$ python3 -q
>>> import numpy as np
>>> np.set_printoptions(precision=2, suppress=True, linewidth=200)
>>> rnd = lambda a: np.round(a, 2) + 0
>>> F = np.load("data.npy")
>>> F
array([[ 6, -3, -6,  6],
       [ 6, -3, -6,  6],
       [ 0,  0,  0,  0]])
>>> # column 3 repeats column 0
>>> [round(float(x), 2) for x in np.linalg.svd(F, compute_uv=False)[:3]]
[15.3, 0.0, 0.0]
>>> np.linalg.cond(F) > 100
np.True_
>>> r = np.linalg.matrix_rank(F)
>>> r
np.int64(1)
>>> null = np.linalg.svd(F)[2][r:].T
>>> [int(np.linalg.matrix_rank(np.delete(F, i, axis=0))) for i in range(3)]
[1, 1, 1]
>>> rnd(null @ null.T)
array([[ 0.69,  0.15,  0.31, -0.31],
       [ 0.15,  0.92, -0.15,  0.15],
       [ 0.31, -0.15,  0.69,  0.31],
       [-0.31,  0.15,  0.31,  0.69]])
>>> null.shape
(4, 3)
>>> rnd(F @ null)
array([[0., 0., 0.],
       [0., 0., 0.],
       [0., 0., 0.]])
>>> J = np.load("test2.npy")
>>> J
array([[ 2,  0, -1,  0],
       [ 0,  2,  0, -1],
       [-1,  0,  2,  0],
       [ 0, -1,  0,  2]])
>>> # symmetric, so the eigenvalues are real
>>> vec = np.ones(4)
>>> for _ in range(3):
...     vec = J @ vec
...     vec /= np.linalg.norm(vec)
...     print(round(vec @ J @ vec, 2))
... 
1.0
1.0
1.0
>>> rnd(np.linalg.eigvalsh(J)[-1])
np.float64(3.0)
>>> vec
array([0.5, 0.5, 0.5, 0.5])
>>> (J @ J)[0]
array([ 5,  0, -4,  0])
>>> np.allclose(J @ J.T, J.T @ J)
True
>>> M = np.array([[0.0, 4.0, 0.0, 0.0],
...     [4.0, -4.0, 4.0, 0.0],
...     [0.0, 4.0, -2.0, 4.0],
...     [0.0, 0.0, 4.0, -4.0]])
>>> M
array([[ 0.,  4.,  0.,  0.],
       [ 4., -4.,  4.,  0.],
       [ 0.,  4., -2.,  4.],
       [ 0.,  0.,  4., -4.]])
>>> np.allclose(F[:-1].T @ np.linalg.lstsq(F[:-1].T, F[-1])[0], F[-1])
True
>>> rnd(np.trace(np.linalg.pinv(F) @ F))
np.float64(1.0)
>>> np.linalg.lstsq(F[:-1].T, F[-1])[2]
np.int32(1)
>>> rnd(F @ np.linalg.pinv(F) @ F)
array([[ 6., -3., -6.,  6.],
       [ 6., -3., -6.,  6.],
       [ 0.,  0.,  0.,  0.]])
>>> rnd(np.linalg.norm(M))
np.float64(11.49)
>>> np.count_nonzero(M)
np.int64(9)
>>> np.linalg.matrix_rank(M)
np.int64(4)
>>> M.sum(axis=0)
array([4., 4., 6., 0.])
>>> rnd(np.linalg.svd(M, compute_uv=False))
array([9.36, 5.28, 4.  , 0.65])
>>> np.abs(M).max()
np.float64(4.0)
>>> np.unravel_index(np.abs(M).argmax(), M.shape)
(np.int64(0), np.int64(1))
>>> np.diff(M, axis=0)
array([[ 4., -8.,  4.,  0.],
       [-4.,  8., -6.,  4.],
       [ 0., -4.,  6., -8.]])
>>> w, evecs = np.linalg.eigh(M)
>>> vec = np.array([2, 0, 4, 5])
>>> np.abs(M).sum(axis=1).max(), rnd(np.abs(w).max())
(np.float64(12.0), np.float64(9.36))
>>> (np.sign(evecs[:, -1].round(6)) == np.sign(evecs[0, -1].round(6))).astype(int)
array([1, 1, 1, 1])
>>> rnd(vec @ M @ vec / (vec @ vec)), rnd(w[0]), rnd(w[-1])
(np.float64(0.62), np.float64(-9.36), np.float64(4.0))
>>> rnd(np.linalg.eigvalsh(M[1:, 1:]))
array([-8.74, -4.  ,  2.74])
>>> data = np.loadtxt("arr.csv", delimiter=",")
>>> data
array([[ 0.31,  1.17,  2.75],
       [-1.01,  2.62,  1.05],
       [ 0.58,  2.68,  1.21],
       [-0.18,  2.44,  1.74],
       [ 2.78,  0.21,  1.12],
       [-0.09, -2.33,  1.89],
       [ 0.47,  2.09,  2.1 ],
       [-1.89, -0.36, -2.3 ],
       [-0.17,  0.41,  2.97],
       [ 2.41, -1.21, -1.32],
       [-1.04,  2.6 , -1.09],
       [ 1.22,  2.62, -0.81],
       [ 1.91,  1.68,  1.6 ],
       [-0.38,  0.56,  2.92],
       [ 0.96,  2.74,  0.76]])
>>> gram = np.cov(data, rowvar=False)
>>> rnd(gram)
array([[ 1.7 , -0.19,  0.13],
       [-0.19,  2.56,  0.1 ],
       [ 0.13,  0.1 ,  2.68]])
>>> np.argsort(-data.std(axis=0).round(6), kind="stable")
array([2, 1, 0])
>>> rnd(np.corrcoef(data.T))
array([[ 1.  , -0.09,  0.06],
       [-0.09,  1.  ,  0.04],
       [ 0.06,  0.04,  1.  ]])
>>> feats = np.loadtxt("x.csv", delimiter=",")
>>> feats
array([[-1.84,  0.33,  2.35],
       [ 0.9 , -0.05,  2.86],
       [ 2.06, -1.85, -1.15],
       [ 1.16, -2.48, -1.23],
       [ 0.58,  0.64,  2.87],
       [-2.73, -0.35, -1.2 ],
       [-2.44,  0.68,  1.61],
       [-0.06, -2.72, -1.26],
       [ 0.98, -2.43, -1.46],
       [ 0.12,  2.96,  0.5 ],
       [-0.65,  2.81,  0.83],
       [-0.24, -2.78, -1.09],
       [-0.05, -1.66, -2.5 ]])
>>> rnd(np.linalg.norm(M, 1)), rnd(np.linalg.norm(M, np.inf))
(np.float64(12.0), np.float64(12.0))
>>> rnd(np.linalg.norm(M, 2))
np.float64(9.36)
>>> rnd(np.linalg.norm(M, axis=1))
array([4.  , 6.93, 6.  , 5.66])
>>> rnd(np.linalg.norm(M, axis=0))
array([4.  , 6.93, 6.  , 5.66])
>>> M[0] @ M[1]
np.float64(-16.0)
>>> rnd(np.linalg.norm(M[0], 1)), rnd(np.linalg.norm(M[0], np.inf))
(np.float64(4.0), np.float64(4.0))
>>> Ac = (feats - feats.mean(axis=0)) / feats.std(axis=0)
>>> rnd(Ac.std(axis=0))
array([1., 1., 1.])
>>> beta = np.linalg.lstsq(np.delete(Ac, 1, axis=1), Ac[:, 1])[0]
>>> rnd(1 - np.var(Ac[:, 1] - np.delete(Ac, 1, axis=1) @ beta))
np.float64(0.45)
>>> other = np.c_[feats[:, :2] @ np.array([[3, 2], [9, -7]]), np.array([5, 1, 1, 1, 0, 3, 2, 5, 2, 2, 2, 2, 3])]
>>> rnd(other)
array([[ -2.55,  -5.99,   5.  ],
       [  2.25,   2.15,   1.  ],
       [-10.47,  17.07,   1.  ],
       [-18.84,  19.68,   1.  ],
       [  7.5 ,  -3.32,   0.  ],
       [-11.34,  -3.01,   3.  ],
       [ -1.2 ,  -9.64,   2.  ],
       [-24.66,  18.92,   5.  ],
       [-18.93,  18.97,   2.  ],
       [ 27.  , -20.48,   2.  ],
       [ 23.34, -20.97,   2.  ],
       [-25.74,  18.98,   2.  ],
       [-15.09,  11.52,   3.  ]])
>>> rnd(np.linalg.norm(other - feats @ np.linalg.lstsq(feats, other)[0], axis=0))
array([0.  , 0.  , 7.76])
>>> other = np.c_[data[:, :1] @ np.array([[1]]), np.array([-2, 2, 6, 5, 5, -4, 2, 5, -4, -3, 8, -2, 1, 7, 8])]
>>> other
array([[ 0.31, -2.  ],
       [-1.01,  2.  ],
       [ 0.58,  6.  ],
       [-0.18,  5.  ],
       [ 2.78,  5.  ],
       [-0.09, -4.  ],
       [ 0.47,  2.  ],
       [-1.89,  5.  ],
       [-0.17, -4.  ],
       [ 2.41, -3.  ],
       [-1.04,  8.  ],
       [ 1.22, -2.  ],
       [ 1.91,  1.  ],
       [-0.38,  7.  ],
       [ 0.96,  8.  ]])
>>> rnd(np.linalg.norm(np.linalg.qr(data)[0].T @ other, axis=0) ** 2 / ((other ** 2).sum(axis=0) + 1e-12))
array([1.  , 0.42])
>>> np.linalg.matrix_rank(other)
np.int64(2)
>>> Q, evecs = np.linalg.qr(feats[:, :2])[0], np.linalg.qr(feats[:, 2:])[0]
>>> s = np.linalg.svd(Q.T @ evecs, compute_uv=False)
>>> (s > 0.9).sum()
np.int64(0)
>>> rnd(np.degrees(np.arccos(s.clip(0, 1))))
array([53.6])
>>> A = np.array([[0.0, 0.0, 1.0, 6.0],
...     [0.0, 0.0, 4.0, 8.0],
...     [1.0, 4.0, 0.0, 0.0],
...     [6.0, 8.0, 0.0, 0.0]])
>>> # equal to its transpose
>>> vec = np.array([4, 7, 9, 5])
>>> np.sign((A @ vec).round(6))
array([1., 1., 1., 1.])
>>> A @ np.eye(4)[3]
array([6., 8., 0., 0.])
>>> Q = A.astype(float).copy()
>>> for j in range(4):
...     Q[:, j] -= Q[:, :j] @ (Q[:, :j].T @ Q[:, j])
...     Q[:, j] /= np.linalg.norm(Q[:, j])
... 
>>> rnd(Q)
array([[ 0.  ,  0.  ,  0.24,  0.97],
       [ 0.  ,  0.  ,  0.97, -0.24],
       [ 0.16,  0.99,  0.  ,  0.  ],
       [ 0.99, -0.16,  0.  ,  0.  ]])
>>> rnd(Q.T @ A)
array([[6.08, 8.55, 0.  , 0.  ],
       [0.  , 2.63, 0.  , 0.  ],
       [0.  , 0.  , 4.12, 9.22],
       [0.  , 0.  , 0.  , 3.88]])
>>> other = np.linalg.inv(Q)
>>> rnd(np.linalg.slogdet(Q)[0])
np.float64(1.0)
>>> rnd(np.linalg.cond(Q))
np.float64(1.0)
>>> np.allclose(other, Q.T)
True
>>> rnd(np.linalg.det(Q) * np.linalg.det(other))
np.float64(1.0)
>>> rnd(other)
array([[ 0.  ,  0.  ,  0.16,  0.99],
       [ 0.  ,  0.  ,  0.99, -0.16],
       [ 0.24,  0.97,  0.  ,  0.  ],
       [ 0.97, -0.24,  0.  ,  0.  ]])
